>>> import numpy as np
>>> from numpy import linalg as LA
>>> np.set_printoptions(precision=3, suppress=True, linewidth=140)
>>> tidy = lambda a: np.round(a, 3) + 0
>>> K = np.loadtxt("m.csv", delimiter=",")
>>> K
array([[ 5.,  6.,  9.,  0., -1.],
       [ 9.,  9.,  7.,  7., -3.],
       [ 5.,  8.,  2.,  1.,  0.],
       [ 7.,  5.,  6.,  3., -2.],
       [ 0.,  0.,  0.,  0.,  0.]])
>>> rng = np.random.default_rng(4177)
>>> z = rng.permutation(5)
>>> z
array([1, 2, 0, 3, 4])
>>> Y = K[z][:, z]
>>> tidy(np.sort(np.abs(LA.eigvals(Y))))
array([ 0.   ,  2.752,  3.409,  3.409, 22.92 ])
>>> Y
array([[ 9.,  7.,  9.,  7., -3.],
       [ 8.,  2.,  5.,  1.,  0.],
       [ 6.,  9.,  5.,  0., -1.],
       [ 5.,  6.,  7.,  3., -2.],
       [ 0.,  0.,  0.,  0.,  0.]])
>>> tidy(LA.det(Y)), tidy(LA.det(K[z]))
(np.float64(0.0), np.float64(0.0))
>>> np.argsort(-LA.norm(K, axis=0).round(6), kind="stable")[:3]
array([1, 0, 2])
>>> LA.cond(K) > 100
np.True_
>>> print([round(float(x), 3) for x in LA.svd(K, compute_uv=False)[:3]])
[24.016, 5.504, 4.487]
>>> tidy(LA.norm(K, 2) / LA.norm(K))
np.float64(0.958)
>>> LA.matrix_rank(K, rtol=0.1)
np.int64(3)
>>> (K - K.T) / 2
array([[ 0. , -1.5,  2. , -3.5, -0.5],
       [ 1.5,  0. , -0.5,  1. , -1.5],
       [-2. ,  0.5,  0. , -2.5,  0. ],
       [ 3.5, -1. ,  2.5,  0. , -1. ],
       [ 0.5,  1.5,  0. ,  1. ,  0. ]])
>>> assert K == K.T
Traceback (most recent call last):
  File "<python-input-19>", line 1, in <module>
    assert K == K.T
           ^^^^^^^^
ValueError: The truth value of an array with more than one element is ambiguous. Use a.any() or a.all()
>>> K.mean(axis=0)
array([ 5.2,  5.6,  4.8,  2.2, -1.2])
>>> np.count_nonzero(K)
np.int64(18)
>>> print(np.diff(K, axis=0))
[[ 4.  3. -2.  7. -2.]
 [-4. -1. -5. -6.  3.]
 [ 2. -3.  4.  2. -2.]
 [-7. -5. -6. -3.  2.]]
>>> LA.matrix_rank(K)
np.int64(4)
>>> np.abs(K).max()
np.float64(9.0)
>>> print(K - K[0])
[[ 0.  0.  0.  0.  0.]
 [ 4.  3. -2.  7. -2.]
 [ 0.  2. -7.  1.  1.]
 [ 2. -1. -3.  3. -1.]
 [-5. -6. -9.  0.  1.]]
>>> print(np.unravel_index(np.abs(K).argmax(), K.shape))
(np.int64(0), np.int64(2))
>>> K.sum(axis=0)
array([26., 28., 24., 11., -6.])
>>> F = 0.7 ** np.abs(np.subtract.outer(np.arange(8), np.arange(8)))
>>> tidy(F)
array([[1.   , 0.7  , 0.49 , 0.343, 0.24 , 0.168, 0.118, 0.082],
       [0.7  , 1.   , 0.7  , 0.49 , 0.343, 0.24 , 0.168, 0.118],
       [0.49 , 0.7  , 1.   , 0.7  , 0.49 , 0.343, 0.24 , 0.168],
       [0.343, 0.49 , 0.7  , 1.   , 0.7  , 0.49 , 0.343, 0.24 ],
       [0.24 , 0.343, 0.49 , 0.7  , 1.   , 0.7  , 0.49 , 0.343],
       [0.168, 0.24 , 0.343, 0.49 , 0.7  , 1.   , 0.7  , 0.49 ],
       [0.118, 0.168, 0.24 , 0.343, 0.49 , 0.7  , 1.   , 0.7  ],
       [0.082, 0.118, 0.168, 0.24 , 0.343, 0.49 , 0.7  , 1.   ]])
>>> # symmetric, so the eigenvalues are real
>>> x0 = np.array([-2, 2, 0, -2, 0, -2, -2, 1])
>>> h = np.maximum(F @ x0, 0)
>>> F.T @ h
array([0., 0., 0., 0., 0., 0., 0., 0.])
>>> h
array([0., 0., 0., 0., 0., 0., 0., 0.])
>>> tidy(np.tanh(F @ x0))
array([-0.944, -0.793, -0.962, -0.996, -0.997, -0.999, -0.997, -0.946])
>>> tidy(np.maximum(F @ x0, 0) - np.maximum(-F @ x0, 0))
array([-1.775, -1.079, -1.978, -3.132, -3.231, -3.746, -3.285, -1.79 ])
>>> low = LA.cholesky(F)
>>> tidy(low @ low.T)
array([[1.   , 0.7  , 0.49 , 0.343, 0.24 , 0.168, 0.118, 0.082],
       [0.7  , 1.   , 0.7  , 0.49 , 0.343, 0.24 , 0.168, 0.118],
       [0.49 , 0.7  , 1.   , 0.7  , 0.49 , 0.343, 0.24 , 0.168],
       [0.343, 0.49 , 0.7  , 1.   , 0.7  , 0.49 , 0.343, 0.24 ],
       [0.24 , 0.343, 0.49 , 0.7  , 1.   , 0.7  , 0.49 , 0.343],
       [0.168, 0.24 , 0.343, 0.49 , 0.7  , 1.   , 0.7  , 0.49 ],
       [0.118, 0.168, 0.24 , 0.343, 0.49 , 0.7  , 1.   , 0.7  ],
       [0.082, 0.118, 0.168, 0.24 , 0.343, 0.49 , 0.7  , 1.   ]])
>>> tidy(low)
array([[1.   , 0.   , 0.   , 0.   , 0.   , 0.   , 0.   , 0.   ],
       [0.7  , 0.714, 0.   , 0.   , 0.   , 0.   , 0.   , 0.   ],
       [0.49 , 0.5  , 0.714, 0.   , 0.   , 0.   , 0.   , 0.   ],
       [0.343, 0.35 , 0.5  , 0.714, 0.   , 0.   , 0.   , 0.   ],
       [0.24 , 0.245, 0.35 , 0.5  , 0.714, 0.   , 0.   , 0.   ],
       [0.168, 0.171, 0.245, 0.35 , 0.5  , 0.714, 0.   , 0.   ],
       [0.118, 0.12 , 0.171, 0.245, 0.35 , 0.5  , 0.714, 0.   ],
       [0.082, 0.084, 0.12 , 0.171, 0.245, 0.35 , 0.5  , 0.714]])
>>> print(tidy(np.prod(np.diag(low)) ** 2), tidy(LA.det(F)))
0.009 0.009
>>> tidy(F / np.sqrt(np.outer(np.diag(F), np.diag(F))))
array([[1.   , 0.7  , 0.49 , 0.343, 0.24 , 0.168, 0.118, 0.082],
       [0.7  , 1.   , 0.7  , 0.49 , 0.343, 0.24 , 0.168, 0.118],
       [0.49 , 0.7  , 1.   , 0.7  , 0.49 , 0.343, 0.24 , 0.168],
       [0.343, 0.49 , 0.7  , 1.   , 0.7  , 0.49 , 0.343, 0.24 ],
       [0.24 , 0.343, 0.49 , 0.7  , 1.   , 0.7  , 0.49 , 0.343],
       [0.168, 0.24 , 0.343, 0.49 , 0.7  , 1.   , 0.7  , 0.49 ],
       [0.118, 0.168, 0.24 , 0.343, 0.49 , 0.7  , 1.   , 0.7  ],
       [0.082, 0.118, 0.168, 0.24 , 0.343, 0.49 , 0.7  , 1.   ]])
>>> tidy(np.diag(low) ** 2)
array([1.  , 0.51, 0.51, 0.51, 0.51, 0.51, 0.51, 0.51])
>>> z = rng.permutation(8)
>>> z
array([1, 5, 6, 3, 7, 2, 0, 4])
>>> Y = low[z][:, z]
>>> print(np.allclose(Y, low))
False
>>> tidy(np.diag(Y))
array([0.714, 0.714, 0.714, 0.714, 0.714, 0.714, 1.   , 0.714])
>>> tidy(LA.det(Y)), tidy(LA.det(low[z]))
(np.float64(0.095), np.float64(-0.095))
>>> print(tidy(np.trace(Y)))
5.999
>>> theta = np.radians(36)
>>> r_ = np.eye(8)
>>> r_[0, 0] = r_[5, 5] = np.cos(theta)
>>> r_[0, 5], r_[5, 0] = -np.sin(theta), np.sin(theta)
>>> tidy(r_)
array([[ 0.809,  0.   ,  0.   ,  0.   ,  0.   , -0.588,  0.   ,  0.   ],
       [ 0.   ,  1.   ,  0.   ,  0.   ,  0.   ,  0.   ,  0.   ,  0.   ],
       [ 0.   ,  0.   ,  1.   ,  0.   ,  0.   ,  0.   ,  0.   ,  0.   ],
       [ 0.   ,  0.   ,  0.   ,  1.   ,  0.   ,  0.   ,  0.   ,  0.   ],
       [ 0.   ,  0.   ,  0.   ,  0.   ,  1.   ,  0.   ,  0.   ,  0.   ],
       [ 0.588,  0.   ,  0.   ,  0.   ,  0.   ,  0.809,  0.   ,  0.   ],
       [ 0.   ,  0.   ,  0.   ,  0.   ,  0.   ,  0.   ,  1.   ,  0.   ],
       [ 0.   ,  0.   ,  0.   ,  0.   ,  0.   ,  0.   ,  0.   ,  1.   ]])
>>> Y = F @ r_.T
>>> np.allclose(F @ F.T, Y @ Y.T)
True
>>> tidy(LA.det(r_)), tidy(np.trace(r_))
(np.float64(1.0), np.float64(7.618))
>>> tidy(LA.svd(F, compute_uv=False)), tidy(LA.svd(Y, compute_uv=False))
(array([3.9  , 1.783, 0.86 , 0.493, 0.329, 0.247, 0.204, 0.183]), array([3.9  , 1.783, 0.86 , 0.493, 0.329, 0.247, 0.204, 0.183]))
>>> vals, V = LA.eigh(F)
>>> x0 = np.array([7, 2, 7, 0, 7, 6, 0, 5])
>>> (np.sign(V[:, -1].round(6)) == np.sign(V[0, -1].round(6))).astype(int)
array([1, 1, 1, 1, 1, 1, 1, 1])
>>> tidy(LA.eigvalsh(F[1:, 1:]))
array([0.185, 0.214, 0.275, 0.405, 0.709, 1.534, 3.679])
>>> print(tidy(V * np.abs(vals) @ V.T))
[[1.    0.7   0.49  0.343 0.24  0.168 0.118 0.082]
 [0.7   1.    0.7   0.49  0.343 0.24  0.168 0.118]
 [0.49  0.7   1.    0.7   0.49  0.343 0.24  0.168]
 [0.343 0.49  0.7   1.    0.7   0.49  0.343 0.24 ]
 [0.24  0.343 0.49  0.7   1.    0.7   0.49  0.343]
 [0.168 0.24  0.343 0.49  0.7   1.    0.7   0.49 ]
 [0.118 0.168 0.24  0.343 0.49  0.7   1.    0.7  ]
 [0.082 0.118 0.168 0.24  0.343 0.49  0.7   1.   ]]
>>> E = np.loadtxt("sample16.csv", delimiter=",")
>>> tidy(E)
array([[-0.709, -0.324, -0.012,  1.319, -0.962,  0.803, -0.556, -0.251,  0.141, -2.166],
       [-0.118, -0.254,  0.613, -0.959,  1.472, -1.461, -1.138, -0.01 , -0.104, -1.42 ],
       [ 1.773,  0.058, -0.315, -0.863,  0.644,  1.144,  1.246, -0.274,  0.335, -1.242],
       [-0.236, -0.659, -0.046, -1.878, -1.403,  0.458, -0.499, -0.849, -1.352, -0.036],
       [ 1.419, -0.555,  0.114,  0.537, -1.282, -1.8  ,  0.278, -1.053,  0.553, -0.066],
       [ 0.   ,  0.902, -0.258, -0.355,  0.189,  0.684, -1.402, -1.629,  1.626,  0.475],
       [ 0.   , -1.804, -0.096,  0.939,  1.311,  0.488,  0.021, -1.429, -0.742,  0.553],
       [-0.828, -1.03 ,  1.993, -0.594, -0.223,  0.325,  0.893,  0.02 ,  1.4  ,  0.131],
       [-1.3  , -0.694, -2.032, -0.625,  0.079, -0.658,  0.935, -0.135,  0.946, -0.281],
       [ 0.946, -1.573, -0.575, -0.166, -0.26 ,  0.467, -1.37 ,  1.522,  0.822,  0.345]])
>>> z = rng.permutation(10)
>>> z
array([7, 3, 5, 2, 8, 6, 1, 4, 9, 0])
>>> Y = E[z][:, z]
>>> np.allclose(Y, E)
False
>>> tidy(np.sort(np.abs(LA.eigvals(Y))))
array([3., 3., 3., 3., 3., 3., 3., 3., 3., 3.])
>>> print(tidy(E.T @ E))
[[9. 0. 0. 0. 0. 0. 0. 0. 0. 0.]
 [0. 9. 0. 0. 0. 0. 0. 0. 0. 0.]
 [0. 0. 9. 0. 0. 0. 0. 0. 0. 0.]
 [0. 0. 0. 9. 0. 0. 0. 0. 0. 0.]
 [0. 0. 0. 0. 9. 0. 0. 0. 0. 0.]
 [0. 0. 0. 0. 0. 9. 0. 0. 0. 0.]
 [0. 0. 0. 0. 0. 0. 9. 0. 0. 0.]
 [0. 0. 0. 0. 0. 0. 0. 9. 0. 0.]
 [0. 0. 0. 0. 0. 0. 0. 0. 9. 0.]
 [0. 0. 0. 0. 0. 0. 0. 0. 0. 9.]]
>>> tidy(LA.norm(E, axis=0))
array([3., 3., 3., 3., 3., 3., 3., 3., 3., 3.])
>>> print(tidy(E @ E.T))
[[9. 0. 0. 0. 0. 0. 0. 0. 0. 0.]
 [0. 9. 0. 0. 0. 0. 0. 0. 0. 0.]
 [0. 0. 9. 0. 0. 0. 0. 0. 0. 0.]
 [0. 0. 0. 9. 0. 0. 0. 0. 0. 0.]
 [0. 0. 0. 0. 9. 0. 0. 0. 0. 0.]
 [0. 0. 0. 0. 0. 9. 0. 0. 0. 0.]
 [0. 0. 0. 0. 0. 0. 9. 0. 0. 0.]
 [0. 0. 0. 0. 0. 0. 0. 9. 0. 0.]
 [0. 0. 0. 0. 0. 0. 0. 0. 9. 0.]
 [0. 0. 0. 0. 0. 0. 0. 0. 0. 9.]]
>>> r0 = np.array([-4, 3, -4, 4, 3, -1, -5, -2, 0, -4])
>>> Y = E + np.outer(r0, np.eye(10)[8])
>>> tidy(LA.det(Y) / LA.det(E)), tidy(1 + LA.solve(E, r0)[8])
(np.float64(-0.108), np.float64(-0.108))
>>> tidy(Y)
array([[-0.709, -0.324, -0.012,  1.319, -0.962,  0.803, -0.556, -0.251, -3.859, -2.166],
       [-0.118, -0.254,  0.613, -0.959,  1.472, -1.461, -1.138, -0.01 ,  2.896, -1.42 ],
       [ 1.773,  0.058, -0.315, -0.863,  0.644,  1.144,  1.246, -0.274, -3.665, -1.242],
       [-0.236, -0.659, -0.046, -1.878, -1.403,  0.458, -0.499, -0.849,  2.648, -0.036],
       [ 1.419, -0.555,  0.114,  0.537, -1.282, -1.8  ,  0.278, -1.053,  3.553, -0.066],
       [ 0.   ,  0.902, -0.258, -0.355,  0.189,  0.684, -1.402, -1.629,  0.626,  0.475],
       [ 0.   , -1.804, -0.096,  0.939,  1.311,  0.488,  0.021, -1.429, -5.742,  0.553],
       [-0.828, -1.03 ,  1.993, -0.594, -0.223,  0.325,  0.893,  0.02 , -0.6  ,  0.131],
       [-1.3  , -0.694, -2.032, -0.625,  0.079, -0.658,  0.935, -0.135,  0.946, -0.281],
       [ 0.946, -1.573, -0.575, -0.166, -0.26 ,  0.467, -1.37 ,  1.522, -3.178,  0.345]])
>>> LA.matrix_rank(Y - E)
np.int64(1)
>>> tidy(E.sum(axis=1))
array([-2.718, -3.379,  2.507, -6.502, -1.854,  0.231, -0.759,  2.087, -3.767,  0.157])
>>> tidy(E.mean(axis=0))
array([ 0.095, -0.593, -0.062, -0.265, -0.043,  0.045, -0.159, -0.409,  0.362, -0.371])
>>> E[10]
Traceback (most recent call last):
  File "<python-input-81>", line 1, in <module>
    E[10]
    ~^^^^
IndexError: index 10 is out of bounds for axis 0 with size 10
>>> E[:, 10]
Traceback (most recent call last):
  File "<python-input-82>", line 1, in <module>
    E[:, 10]
    ~^^^^^^^
IndexError: index 10 is out of bounds for axis 1 with size 10
>>> print(E.shape)
(10, 10)
>>> basis = np.array([[4, 5, 6, -7, 6],
...     [8, 5, -1, -6, 6],
...     [-8, -8, 0, 5, -7],
...     [-1, 3, 6, 4, -5]])
>>> W0 = rng.normal(size=(25, 4)) @ basis + np.array([-1, 3, 3, 3, -3])
>>> tidy(W0)
array([[ 16.614,  34.693,  29.173,  -3.072,   2.99 ],
       [ 13.123,  17.675,  14.951, -13.355,  11.246],
       [  6.04 ,   7.501,   6.241,  -5.068,   3.077],
       [  9.755,  10.979,  -9.473,   4.2  ,   2.276],
       [-21.055, -14.775,   5.125,  13.551, -17.368],
       [-17.86 ,  -3.049,   9.176,  18.523, -17.466],
       [ 12.506,   9.014,  -4.42 , -11.098,  13.288],
       [  4.595,  14.616,   7.833,   8.733,  -6.603],
       [ 13.945,  12.887,   3.696, -14.542,  14.694],
       [ -4.461,  -2.787,  -2.103,   1.255,  -0.251],
       [ 15.605,  21.537,  17.331,  -6.499,   3.083],
       [ 16.854,  10.263,  -9.097, -13.773,  17.109],
       [-12.034,  -2.12 ,   9.305,  16.06 , -18.515],
       [ -9.504,   1.373,  15.682,   9.855, -13.929],
       [ -2.459,   1.914,   1.981,  -0.492,   2.03 ],
       [-10.147,   0.804,   7.047,  20.07 , -20.667],
       [-26.81 , -20.107,   5.376,  15.966, -20.742],
       [ -6.388,  -6.233,  -1.74 ,   0.547,  -1.312],
       [ -0.538,   3.378,   1.251,   7.349,  -7.128],
       [ 21.312,  23.464,  10.825, -14.603,  14.134],
       [  8.53 ,   8.151,   2.139, -10.529,  10.847],
       [ -3.34 ,  -0.399,  -5.485,  13.744, -11.755],
       [ 16.889,  16.592,   5.515, -11.469,  10.914],
       [-10.748,  -9.957,  -7.472,   6.12 ,  -4.261],
       [-16.307, -15.055,  -8.248,  17.094, -17.207]])
>>> tidy(np.trace(LA.pinv(K) @ K))
np.float64(4.0)
>>> np.abs(np.diag(LA.qr(K)[1])) > 1e-9
array([ True,  True,  True,  True, False])
>>> tidy(K @ LA.pinv(K) @ K)
array([[ 5.,  6.,  9.,  0., -1.],
       [ 9.,  9.,  7.,  7., -3.],
       [ 5.,  8.,  2.,  1.,  0.],
       [ 7.,  5.,  6.,  3., -2.],
       [ 0.,  0.,  0.,  0.,  0.]])
>>> LA.lstsq(K[:-1].T, K[-1])[2]
np.int32(4)
